$ ipython --no-banner

In [1]: import numpy as np

In [2]: from numpy import linalg as LA

In [3]: np.set_printoptions(precision=2, suppress=True, linewidth=160)

In [4]: rnd = lambda a: np.round(a, 2) + 0

In [5]: E = np.tanh(np.array([[2.1, 0.6],
   ...:     [-1.7, 0.9],
   ...:     [0.0, 0.5],
   ...:     [0.3, -0.2],
   ...:     [1.6, -1.5],
   ...:     [-1.7, -0.3],
   ...:     [0.4, -0.6],
   ...:     [0.1, 1.8],
   ...:     [-0.8, -1.1],
   ...:     [1.6, -0.5],
   ...:     [1.0, -0.3],
   ...:     [-2.3, -0.1],
   ...:     [-0.9, 0.8],
   ...:     [-0.4, 0.5],
   ...:     [0.5, -1.7],
   ...:     [2.4, 0.5],
   ...:     [1.0, -1.6],
   ...:     [-1.4, -0.2],
   ...:     [0.7, 0.3],
   ...:     [-0.4, -0.5],
   ...:     [-0.6, -1.8],
   ...:     [-0.4, 1.7],
   ...:     [0.3, 0.4]]) @ np.array([[0.9, 0.9, -1.0, -0.1, -0.2, -0.9],
   ...:     [-1.1, -0.3, 0.5, 0.4, -0.6, -0.2]]))

In [6]: rnd(E)
Out[6]: 
array([[ 0.84,  0.94, -0.95,  0.03, -0.65, -0.96],
       [-0.99, -0.95,  0.97,  0.49, -0.2 ,  0.87],
       [-0.5 , -0.15,  0.24,  0.2 , -0.29, -0.1 ],
       [ 0.45,  0.32, -0.38, -0.11,  0.06, -0.23],
       [ 1.  ,  0.96, -0.98, -0.64,  0.52, -0.81],
       [-0.83, -0.89,  0.91,  0.05,  0.48,  0.92],
       [ 0.77,  0.49, -0.6 , -0.27,  0.27, -0.24],
       [-0.96, -0.42,  0.66,  0.61, -0.8 , -0.42],
       [ 0.45, -0.37,  0.24, -0.35,  0.68,  0.74],
       [ 0.96,  0.92, -0.95, -0.35, -0.02, -0.87],
       [ 0.84,  0.76, -0.82, -0.22, -0.02, -0.69],
       [-0.96, -0.97,  0.98,  0.19,  0.48,  0.97],
       [-0.93, -0.78,  0.86,  0.39, -0.29,  0.57],
       [-0.72, -0.47,  0.57,  0.24, -0.22,  0.25],
       [ 0.98,  0.74, -0.87, -0.62,  0.73, -0.11],
       [ 0.92,  0.96, -0.97, -0.04, -0.65, -0.98],
       [ 0.99,  0.88, -0.95, -0.63,  0.64, -0.52],
       [-0.78, -0.83,  0.86,  0.06,  0.38,  0.86],
       [ 0.29,  0.49, -0.5 ,  0.05, -0.31, -0.6 ],
       [ 0.19, -0.21,  0.15, -0.16,  0.36,  0.43],
       [ 0.89,  0.  , -0.29, -0.58,  0.83,  0.72],
       [-0.98, -0.7 ,  0.85,  0.62, -0.74,  0.02],
       [-0.17,  0.15, -0.1 ,  0.13, -0.29, -0.34]])

In [7]: A = np.load("case10.npy")

In [8]: A
Out[8]: 
array([[  5,  -8,  -1,   3,   3,  -2,   4,  -4,   0],
       [ -3,  -2,  -3,   0,   1,  -2,   0,   3,  -3],
       [ -4,   0,   0,   0,   0,  -3,  -3,   6,  -4],
       [  1,   0,   1,  -1,  -1,   2,   3,  -4,   5],
       [ -3,   3,  -1,  -2,  -2,   0,   2,   0,  -2],
       [  0,   0,   0,   0,   0,   0,   0,   0,   0],
       [ -2,  -1,  -2,  -2,  -1,   1,   2,   0,  -2],
       [  0,   0,   0,   0,   0,   0,   0,   0,   0],
       [  0,   0,   0,   0,   0,   0,   0,   0,   0],
       [-11,   5,  -1,   1,  -3,   0,  -1,   8,  -1],
       [ -1,  -4,   1,   7,   2,  -2,  -2,   5,  -1],
       [ -3,   1,   1,  -2,  -2,   0,  -1,   3,  -3],
       [ -5,   0,  -5,   3,   3,   0,   1,   3,   1],
       [  0,   1,   0,  -3,   0,   1,   3,  -3,   1],
       [ -2,   3,   0,  -3,  -3,   2,   5,  -4,   3],
       [  0,   0,   0,   0,   0,   0,   0,   0,   0]])

In [9]: Uu, sigma, Vh = LA.svd(A)

In [10]: vecs = Vh[:(sigma > 1e-8).sum()]

In [11]: rng = np.random.default_rng(7)

In [12]: x = A[8] + 5 * A[1] + rng.integers(2) * np.eye(9)[5]

In [13]: x
Out[13]: array([-15., -10., -15.,   0.,   5.,  -9.,   0.,  15., -15.])

In [14]: rnd(vecs.T @ vecs)
Out[14]: 
array([[ 0.73, -0.08,  0.07,  0.07,  0.04,  0.  , -0.23, -0.35, -0.08],
       [-0.08,  0.98,  0.02,  0.02,  0.01,  0.  , -0.06, -0.1 , -0.02],
       [ 0.07,  0.02,  0.98, -0.02, -0.01,  0.  ,  0.06,  0.09,  0.02],
       [ 0.07,  0.02, -0.02,  0.98, -0.01,  0.  ,  0.06,  0.09,  0.02],
       [ 0.04,  0.01, -0.01, -0.01,  0.99,  0.  ,  0.04,  0.05,  0.01],
       [ 0.  ,  0.  ,  0.  ,  0.  ,  0.  ,  1.  ,  0.  , -0.01,  0.  ],
       [-0.23, -0.06,  0.06,  0.06,  0.04,  0.  ,  0.81, -0.29, -0.07],
       [-0.35, -0.1 ,  0.09,  0.09,  0.05, -0.01, -0.29,  0.55, -0.1 ],
       [-0.08, -0.02,  0.02,  0.02,  0.01,  0.  , -0.07, -0.1 ,  0.98]])

In [15]: Uu, sigma, Vh = LA.svd(A, full_matrices=False)

In [16]: rnd(Uu.T @ A @ Vh.T)
Out[16]: 
array([[21.76,  0.  ,  0.  ,  0.  ,  0.  ,  0.  ,  0.  ,  0.  ,  0.  ],
       [ 0.  , 16.64,  0.  ,  0.  ,  0.  ,  0.  ,  0.  ,  0.  ,  0.  ],
       [ 0.  ,  0.  ,  9.89,  0.  ,  0.  ,  0.  ,  0.  ,  0.  ,  0.  ],
       [ 0.  ,  0.  ,  0.  ,  8.11,  0.  ,  0.  ,  0.  ,  0.  ,  0.  ],
       [ 0.  ,  0.  ,  0.  ,  0.  ,  4.96,  0.  ,  0.  ,  0.  ,  0.  ],
       [ 0.  ,  0.  ,  0.  ,  0.  ,  0.  ,  2.45,  0.  ,  0.  ,  0.  ],
       [ 0.  ,  0.  ,  0.  ,  0.  ,  0.  ,  0.  ,  2.2 ,  0.  ,  0.  ],
       [ 0.  ,  0.  ,  0.  ,  0.  ,  0.  ,  0.  ,  0.  ,  1.32,  0.  ],
       [ 0.  ,  0.  ,  0.  ,  0.  ,  0.  ,  0.  ,  0.  ,  0.  ,  0.  ]])

In [17]: (sigma > 1e-8).sum()
Out[17]: np.int64(8)

In [18]: rnd(Vh @ Vh.T)
Out[18]: 
array([[1., 0., 0., 0., 0., 0., 0., 0., 0.],
       [0., 1., 0., 0., 0., 0., 0., 0., 0.],
       [0., 0., 1., 0., 0., 0., 0., 0., 0.],
       [0., 0., 0., 1., 0., 0., 0., 0., 0.],
       [0., 0., 0., 0., 1., 0., 0., 0., 0.],
       [0., 0., 0., 0., 0., 1., 0., 0., 0.],
       [0., 0., 0., 0., 0., 0., 1., 0., 0.],
       [0., 0., 0., 0., 0., 0., 0., 1., 0.],
       [0., 0., 0., 0., 0., 0., 0., 0., 1.]])

In [19]: rnd(Uu.T @ Uu)
Out[19]: 
array([[1., 0., 0., 0., 0., 0., 0., 0., 0.],
       [0., 1., 0., 0., 0., 0., 0., 0., 0.],
       [0., 0., 1., 0., 0., 0., 0., 0., 0.],
       [0., 0., 0., 1., 0., 0., 0., 0., 0.],
       [0., 0., 0., 0., 1., 0., 0., 0., 0.],
       [0., 0., 0., 0., 0., 1., 0., 0., 0.],
       [0., 0., 0., 0., 0., 0., 1., 0., 0.],
       [0., 0., 0., 0., 0., 0., 0., 1., 0.],
       [0., 0., 0., 0., 0., 0., 0., 0., 1.]])

In [20]: print(np.allclose(Uu * sigma @ Vh, A))
True

In [21]: rnd(np.abs(Vh[0]))
Out[21]: array([0.63, 0.24, 0.1 , 0.08, 0.09, 0.09, 0.23, 0.63, 0.25])

In [22]: rnd(sigma)
Out[22]: array([21.76, 16.64,  9.89,  8.11,  4.96,  2.45,  2.2 ,  1.32,  0.  ])
